$ ipython --no-banner

In [1]: import numpy as np

In [2]: from numpy import linalg as LA

In [3]: np.set_printoptions(precision=4, suppress=True, linewidth=200, sign=" ")

In [4]: E = np.array([[0, 1, 0, 1], [2, 2, 2, 2], [0, 1, 0, 1], [2, 2, 2, 2]])

In [5]: print(E)
[[ 0  1  0  1]
 [ 2  2  2  2]
 [ 0  1  0  1]
 [ 2  2  2  2]]

In [6]: # null space of dimension 2

In [7]: x0 = np.array([2, 0, 0, 3])

In [8]: h1 = np.maximum(E @ x0, 0)

In [9]: print(E.T @ h1)
[ 40  46  40  46]

In [10]: print(np.flatnonzero(h1 > 1e-9))
[ 0  1  2  3]

In [11]: print(E * (h1 > 1e-9)[:, None])
[[ 0  1  0  1]
 [ 2  2  2  2]
 [ 0  1  0  1]
 [ 2  2  2  2]]

In [12]: print(np.tanh(E @ x0))
[ 0.9951  1.      0.9951  1.    ]

In [13]: print(h1)
[  3  10   3  10]

In [14]: print(np.maximum(E @ (3 * x0), 0))
[  9  30   9  30]

In [15]: print(E @ E)
[[  4   4   4   4]
 [  8  12   8  12]
 [  4   4   4   4]
 [  8  12   8  12]]

In [16]: print(np.trace(E))
4

In [17]: print((E - E.T) / 2)
[[ 0.  -0.5  0.  -0.5]
 [ 0.5  0.   0.5  0. ]
 [ 0.  -0.5  0.  -0.5]
 [ 0.5  0.   0.5  0. ]]

In [18]: print(np.allclose(E, E.T))
False

In [19]: print(LA.matrix_power(E, 2))
[[  4   4   4   4]
 [  8  12   8  12]
 [  4   4   4   4]
 [  8  12   8  12]]

In [20]: print(np.round(np.sort(np.abs(LA.eigvals(E))), 4) + 0)
[ 0.      0.      1.4641  5.4641]

In [21]: print(np.round(np.abs(LA.eigvals(E)).max(), 4))
5.4641

In [22]: print(np.allclose(E @ E.T, E.T @ E))
False

In [23]: X = np.load("data.npy")

In [24]: print(X)
[[ 0  1  0  0]
 [ 2  2  1  2]
 [ 0  2  1  0]
 [ 3  0  3  0]
 [ 0  3  1  2]
 [ 0  1  1  3]
 [-6 -5 -3 -6]]

In [25]: Y = np.c_[X[:, :3] @ np.array([[2, 1, -1], [2, 2, -1], [-1, 1, 1]]), np.array([2, 7, 7, 3, -5, -5, -1])]

In [26]: print(Y)
[[  2   2  -1   2]
 [  7   7  -3   7]
 [  3   5  -1   7]
 [  3   6   0   3]
 [  5   7  -2  -5]
 [  1   3   0  -5]
 [-19 -19   8  -1]]

In [27]: print(LA.norm(LA.qr(X)[0].T @ Y, axis=0) ** 2 / ((Y ** 2).sum(axis=0) + 1e-12))
[ 1.      1.      1.      0.5498]

In [28]: print(np.round(LA.norm(Y - X @ LA.lstsq(X, Y)[0], axis=0), 4) + 0)
[ 0.      0.      0.      8.5403]

In [29]: print(LA.matrix_rank(np.c_[X, Y]))
5

In [30]: print(np.round(LA.lstsq(X, Y[:, 0])[0], 4) + 0)
[ 2.  2. -1.  0.]

In [31]: x0 = np.array([3, 0, 1, -2])

In [32]: print(np.einsum("ij,j->i", Y, x0))
[  1   4  -6   3  23  13 -47]

In [33]: print(Y @ (2 * x0))
[  2   8 -12   6  46  26 -94]

In [34]: print(Y @ np.ones(4))
[  5.  18.  14.  12.   5.  -1. -31.]

In [35]: x0 @ Y
ValueError: matmul: Input operand 1 has a mismatch in its core dimension 0, with gufunc signature (n?,k),(k,m?)->(n?,m?) (size 7 is different from 4)


In [36]: proj = X @ LA.solve(X.T @ X, X.T)

In [37]: print(LA.matrix_rank(np.eye(7) - proj))
3

In [38]: print(np.diag(proj))
[ 0.1214  0.1187  0.5226  0.9586  0.5182  0.8765  0.8841]

In [39]: print(np.allclose(proj @ proj, proj))
True

In [40]: x0 = np.array([0, 5, 5, 4])

In [41]: print(X @ (2 * x0))
[  10   46   30   30   56   44 -128]

In [42]: print((X * x0).sum(axis=1))
[  5  23  15  15  28  22 -64]

In [43]: print(np.sign((X @ x0).round(6)))
[ 1  1  1  1  1  1 -1]

In [44]: print(X @ np.eye(4)[3])
[ 0.  2.  0.  0.  2.  3. -6.]

In [45]: print(X @ x0)
[  5  23  15  15  28  22 -64]

In [46]: print((X @ x0).argmax())
4

In [47]: f = np.array([0, 2, -2, -2]) + 0.5

In [48]: data = np.eye(4) - 2 * np.outer(f, f) / (f @ f)

In [49]: print(data)
[[ 0.9545 -0.2273  0.1364  0.1364]
 [-0.2273 -0.1364  0.6818  0.6818]
 [ 0.1364  0.6818  0.5909 -0.4091]
 [ 0.1364  0.6818 -0.4091  0.5909]]

In [50]: O = data.astype(float).copy()

In [51]: for j in range(4):
    ...:     O[:, j] -= O[:, :j] @ (O[:, :j].T @ O[:, j])
    ...:     O[:, j] /= LA.norm(O[:, j])
    ...: 

In [52]: print(O)
[[ 0.9545 -0.2273  0.1364  0.1364]
 [-0.2273 -0.1364  0.6818  0.6818]
 [ 0.1364  0.6818  0.5909 -0.4091]
 [ 0.1364  0.6818 -0.4091  0.5909]]

In [53]: ev, evecs = LA.eigh(data)

In [54]: print(LA.eigvalsh(data @ data))
[ 1.  1.  1.  1.]

In [55]: print(LA.svd(data, compute_uv=False))
[ 1.  1.  1.  1.]

In [56]: print(evecs @ np.diag(ev) @ evecs.T)
[[ 0.9545 -0.2273  0.1364  0.1364]
 [-0.2273 -0.1364  0.6818  0.6818]
 [ 0.1364  0.6818  0.5909 -0.4091]
 [ 0.1364  0.6818 -0.4091  0.5909]]

In [57]: print(np.round(evecs.T @ evecs, 4) + 0)
[[ 1.  0.  0.  0.]
 [ 0.  1.  0.  0.]
 [ 0.  0.  1.  0.]
 [ 0.  0.  0.  1.]]

In [58]: print((ev > 1e-8).sum(), (ev < -1e-8).sum())
3 1

In [59]: x0 = np.array([0, -1, 2, 0])

In [60]: print((data @ x0).argmax())
1

In [61]: print(data * x0)
[[ 0.      0.2273  0.2727  0.    ]
 [-0.      0.1364  1.3636  0.    ]
 [ 0.     -0.6818  1.1818 -0.    ]
 [ 0.     -0.6818 -0.8182  0.    ]]

In [62]: print(data @ np.ones(4))
[ 1.  1.  1.  1.]

In [63]: print(np.round(data.T @ data, 4) + 0)
[[ 1.  0.  0.  0.]
 [ 0.  1.  0.  0.]
 [ 0.  0.  1.  0.]
 [ 0.  0.  0.  1.]]

In [64]: print(LA.pinv(data))
[[ 0.9545 -0.2273  0.1364  0.1364]
 [-0.2273 -0.1364  0.6818  0.6818]
 [ 0.1364  0.6818  0.5909 -0.4091]
 [ 0.1364  0.6818 -0.4091  0.5909]]

In [65]: print(np.round(data[:, 1] @ data[:, 0], 4))
0.0

In [66]: print(np.round(data @ data.T, 4) + 0)
[[ 1.  0.  0.  0.]
 [ 0.  1.  0.  0.]
 [ 0.  0.  1.  0.]
 [ 0.  0.  0.  1.]]

In [67]: print([round(float(LA.det(data[:i, :i])), 2) + 0 for i in range(1, 5)])
[0.95, -0.18, -0.59, -1.0]

In [68]: print(np.all(LA.eigvalsh(data) > 0))
False

In [69]: K = np.loadtxt("mat.csv", delimiter=",")

In [70]: print(K)
[[ 1.      0.      0.    ]
 [ 0.     -0.7071  0.7071]
 [ 0.     -0.7071 -0.7071]]

In [71]: # 2 blocks once reordered

In [72]: O, r_ = LA.qr(K)

In [73]: print(O.shape, r_.shape)
(3, 3) (3, 3)

In [74]: print(np.round(O.T @ O, 4) + 0)
[[ 1.  0.  0.]
 [ 0.  1.  0.]
 [ 0.  0.  1.]]

In [75]: print(np.allclose(r_.T @ r_, K.T @ K))
True

In [76]: x0 = np.array([2, 2, 2])

In [77]: print(LA.inv(K))
[[ 1.      0.      0.    ]
 [-0.     -0.7071 -0.7071]
 [ 0.      0.7071 -0.7071]]

In [78]: print(round(LA.det(K), 4))
1.0

In [79]: print(np.sort(np.abs(np.degrees(np.angle(LA.eigvals(K))))))
[   0.  135.  135.]

In [80]: print(round(LA.norm(x0), 4), round(LA.norm(K @ x0), 4))
3.4641 3.4641

In [81]: rng = np.random.default_rng(6786)

In [82]: Y = K + rng.integers(-2, 3, (3, 1)) @ rng.integers(-2, 3, (1, 3))

In [83]: print(Y)
[[ 1.      0.      0.    ]
 [-4.     -0.7071  0.7071]
 [-2.     -0.7071 -0.7071]]

In [84]: print(LA.svd(Y - K, compute_uv=False))
[ 4.4721  0.      0.    ]

In [85]: f = np.array([3, -3, -3])

In [86]: print(np.correlate(K[2], K[0], "full"))
[ 0.      0.      0.     -0.7071 -0.7071]

In [87]: print(np.cross(K[2, :3], K[0, :3]))
[ 0.     -0.7071  0.7071]

In [88]: print(np.round(np.convolve(K[2], f), 4) + 0)
[ 0.     -2.1213  0.      4.2426  2.1213]

In [89]: print(np.round(np.array([np.convolve(row, f, "same") for row in K]), 4) + 0)
[[-3.     -3.      0.    ]
 [-2.1213  4.2426  0.    ]
 [-2.1213  0.      4.2426]]

In [90]: m1 = np.load("case19.npy")

In [91]: print(m1)
[[-3  0]
 [-3  0]]

In [92]: print(m1 @ m1.T)
[[ 9  9]
 [ 9  9]]

In [93]: print(LA.pinv(m1))
[[-0.1667 -0.1667]
 [ 0.      0.    ]]

In [94]: print(LA.svd(m1, compute_uv=False))
[ 4.2426  0.    ]

In [95]: print(LA.norm(m1, axis=0))
[ 4.2426  0.    ]
